$ python -q
>>> import numpy as np
>>> import numpy.linalg as la
>>> np.set_printoptions(precision=3, suppress=True, linewidth=200)
>>> tidy = lambda a: np.round(a, 3) + 0
>>> feats = np.loadtxt("data.csv", delimiter=",")
>>> feats
array([[-3.262,  2.181, -1.039,  1.278,  1.93 ],
       [-3.607,  1.77 ,  0.492,  1.458, -0.589],
       [ 6.442, -1.955,  3.613,  4.944,  0.214],
       [-0.061,  4.461, -1.322, -2.973,  4.977],
       [-4.406,  1.382, -2.914,  2.096,  0.499],
       [ 6.88 , -1.127,  3.202,  6.152,  0.971],
       [-5.861,  1.857, -2.003,  1.713,  0.443],
       [ 5.245, -1.026,  1.186,  4.079, -1.291],
       [-0.008,  7.789,  0.494, -3.185,  3.644],
       [ 6.259, -0.939,  2.817,  5.202,  1.584],
       [ 4.763, -1.628,  2.884,  5.343, -1.224],
       [-6.685,  1.766,  0.954, -0.915,  0.291],
       [-4.31 ,  1.972, -1.263,  0.619,  0.324],
       [-1.218,  5.744, -0.326, -1.936,  3.287],
       [ 0.469,  4.697,  2.286, -3.876,  6.104],
       [ 7.544, -1.858,  3.86 ,  6.506, -0.146],
       [ 0.193,  6.571, -1.587, -2.921,  3.847]])
>>> P = feats @ la.solve(feats.T @ feats, feats.T)
>>> tidy(np.trace(P))
np.float64(5.0)
>>> arr = np.loadtxt("layer4.csv", delimiter=",")
>>> tidy(arr)
array([[ 1.   , -1.524,  0.808, -1.192, -1.46 ],
       [ 1.   , -2.749, -0.166, -2.166, -2.36 ],
       [ 1.   ,  4.297,  7.731,  5.731,  2.053],
       [ 1.   , -2.968, -0.216, -2.216, -2.562],
       [ 1.   ,  0.453,  4.031,  2.031, -0.557],
       [ 1.   , -6.439, -5.005, -7.005, -4.438],
       [ 1.   , -0.864,  1.451, -0.549, -1.014],
       [ 1.   ,  0.621,  3.734,  1.734, -0.291],
       [ 1.   ,  9.582, 13.695, 11.695,  5.351],
       [ 1.   , -0.578,  2.227,  0.227, -0.987],
       [ 1.   ,  1.649,  5.064,  3.064,  0.295],
       [ 1.   ,  2.457,  6.109,  4.109,  0.754],
       [ 1.   , -5.114, -3.827, -5.827, -3.505],
       [ 1.   , -4.064, -1.354, -3.354, -3.279],
       [ 1.   , -0.951,  1.92 , -0.08 , -1.258],
       [ 1.   , -8.061, -5.086, -7.086, -6.032],
       [ 1.   , -4.233, -1.887, -3.887, -3.271],
       [ 1.   , -3.09 ,  0.644, -1.356, -2.971],
       [ 1.   , -4.791, -1.9  , -3.9  , -3.824],
       [ 1.   , -1.468,  2.154,  0.154, -1.853],
       [ 1.   , -2.728, -0.672, -2.672, -2.171],
       [ 1.   , -4.426, -1.876, -3.876, -3.468],
       [ 1.   , -3.395,  1.13 , -0.87 , -3.439],
       [ 1.   ,  5.497, 10.51 ,  8.51 ,  2.327],
       [ 1.   , -2.137,  0.502, -1.498, -1.971],
       [ 1.   , -3.32 , -1.415, -3.415, -2.515],
       [ 1.   , -0.511,  2.896,  0.896, -1.143],
       [ 1.   ,  4.346,  8.353,  6.353,  1.895],
       [ 1.   , -7.483, -6.099, -8.099, -5.117],
       [ 1.   ,  2.006,  5.405,  3.405,  0.537]])
>>> rk = la.matrix_rank(arr)
>>> rk
np.int64(3)
>>> ns = la.svd(arr)[2][rk:].T
>>> [int(la.matrix_rank(np.delete(arr, i, axis=0))) for i in range(30)]
[3, 3, 3, 3, 3, 3, 3, 3, 3, 3, 3, 3, 3, 3, 3, 3, 3, 3, 3, 3, 3, 3, 3, 3, 3, 3, 3, 3, 3, 3]
>>> [int(la.matrix_rank(arr[:i])) for i in range(1, len(arr) + 1)]
[1, 2, 3, 3, 3, 3, 3, 3, 3, 3, 3, 3, 3, 3, 3, 3, 3, 3, 3, 3, 3, 3, 3, 3, 3, 3, 3, 3, 3, 3]
>>> mat = np.load("arr.npy")
>>> mat
array([[ 1.4  , -1.6  , -2.   ,  0.2  , -0.8  ,  2.   , -0.1  ],
       [-0.9  ,  0.7  , -1.4  ,  0.6  , -0.7  , -0.6  ,  0.7  ],
       [-0.4  , -0.8  , -1.4  ,  2.   ,  1.4  , -1.4  ,  1.3  ],
       [-0.264,  0.288,  0.028,  0.815,  0.016,  1.391, -1.086],
       [ 0.9  , -0.8  ,  0.6  , -0.9  ,  0.3  ,  0.4  ,  0.2  ],
       [ 2.2  , -1.1  ,  0.4  ,  1.5  ,  0.9  ,  0.2  ,  0.8  ],
       [-0.3  ,  0.3  ,  0.   ,  0.8  ,  0.   ,  1.4  , -1.1  ]])
>>> tidy(la.norm(mat, 2) / la.norm(mat))
np.float64(0.584)
>>> r0 = np.array([1, -9, -9])
>>> tidy(np.convolve(mat[3], r0))
array([ -0.264,   2.664,  -0.188,  -2.029,  -7.571,  -6.088, -13.749,  -2.745,   9.774])
>>> tidy(np.polyval(r0, mat[3]))
array([ -6.554, -11.509,  -9.251, -15.671,  -9.144, -19.584,   1.953])
>>> tidy(np.cross(mat[3, :3], mat[1, :3]))
array([-0.423, -0.395,  0.074])
>>> def softmax(z):
...     e = np.exp(z - z.max(axis=-1, keepdims=True))
...     return e / e.sum(axis=-1, keepdims=True)
... 
>>> tidy(softmax(mat[3]))
array([0.071, 0.124, 0.096, 0.21 , 0.094, 0.373, 0.031])
>>> tidy(softmax(mat).sum(axis=1))
array([1., 1., 1., 1., 1., 1., 1.])
>>> tidy(softmax(mat[3] + -2))
array([0.071, 0.124, 0.096, 0.21 , 0.094, 0.373, 0.031])
>>> tidy(softmax(10 * mat[3]))
array([0.   , 0.   , 0.   , 0.003, 0.   , 0.997, 0.   ])
>>> S = mat @ mat.T / np.sqrt(7)
>>> softmax(S).round(6).argmax(axis=1)
array([0, 1, 2, 6, 4, 5, 6])
>>> tidy(softmax(S)[3] @ mat)
array([ 0.173, -0.174, -0.381,  0.697, -0.038,  1.157, -0.562])
>>> other = mat / np.sqrt((mat ** 2).mean(axis=1, keepdims=True))
>>> la.matrix_rank(other) == la.matrix_rank(mat)
np.True_
>>> la.matrix_rank(mat - mat.mean(axis=1, keepdims=True))
np.int64(6)
>>> tidy(la.norm(other, axis=1))
array([2.646, 2.646, 2.646, 2.646, 2.646, 2.646, 2.646])
>>> tidy(la.det(mat))
np.float64(-0.067)
>>> other = np.array([[0, -1, -2], [-1, 1, 2], [2, 0, -2], [-2, 1, 2], [-1, -2, -2]])
>>> cent = np.array([[7, 5, -5, 4, -1], [-9, -8, -5, -7, 5], [-6, -6, -1, -9, 0]])
>>> F = other @ cent
>>> F
array([[ 21,  20,   7,  25,  -5],
       [-28, -25,  -2, -29,   6],
       [ 26,  22,  -8,  26,  -2],
       [-35, -30,   3, -33,   7],
       [ 23,  23,  17,  28,  -9]])
>>> ang = np.radians(30)
>>> R = np.eye(5)
>>> R[1, 1] = R[2, 2] = np.cos(ang)
>>> R[1, 2], R[2, 1] = -np.sin(ang), np.sin(ang)
>>> tidy(R)
array([[ 1.   ,  0.   ,  0.   ,  0.   ,  0.   ],
       [ 0.   ,  0.866, -0.5  ,  0.   ,  0.   ],
       [ 0.   ,  0.5  ,  0.866,  0.   ,  0.   ],
       [ 0.   ,  0.   ,  0.   ,  1.   ,  0.   ],
       [ 0.   ,  0.   ,  0.   ,  0.   ,  1.   ]])
>>> other = F @ R.T
>>> tidy(other)
array([[ 21.   ,  13.821,  16.062,  25.   ,  -5.   ],
       [-28.   , -20.651, -14.232, -29.   ,   6.   ],
       [ 26.   ,  23.053,   4.072,  26.   ,  -2.   ],
       [-35.   , -27.481, -12.402, -33.   ,   7.   ],
       [ 23.   ,  11.419,  26.222,  28.   ,  -9.   ]])
>>> np.allclose(F @ F.T, other @ other.T)
True
>>> tidy(la.det(R)), tidy(np.trace(R))
(np.float64(1.0), np.float64(4.732))
>>> tidy(np.abs(other - F).max(axis=0))
array([ 0.   , 11.581, 15.402,  0.   ,  0.   ])
>>> np.allclose(la.norm(F, axis=1), la.norm(other, axis=1))
True
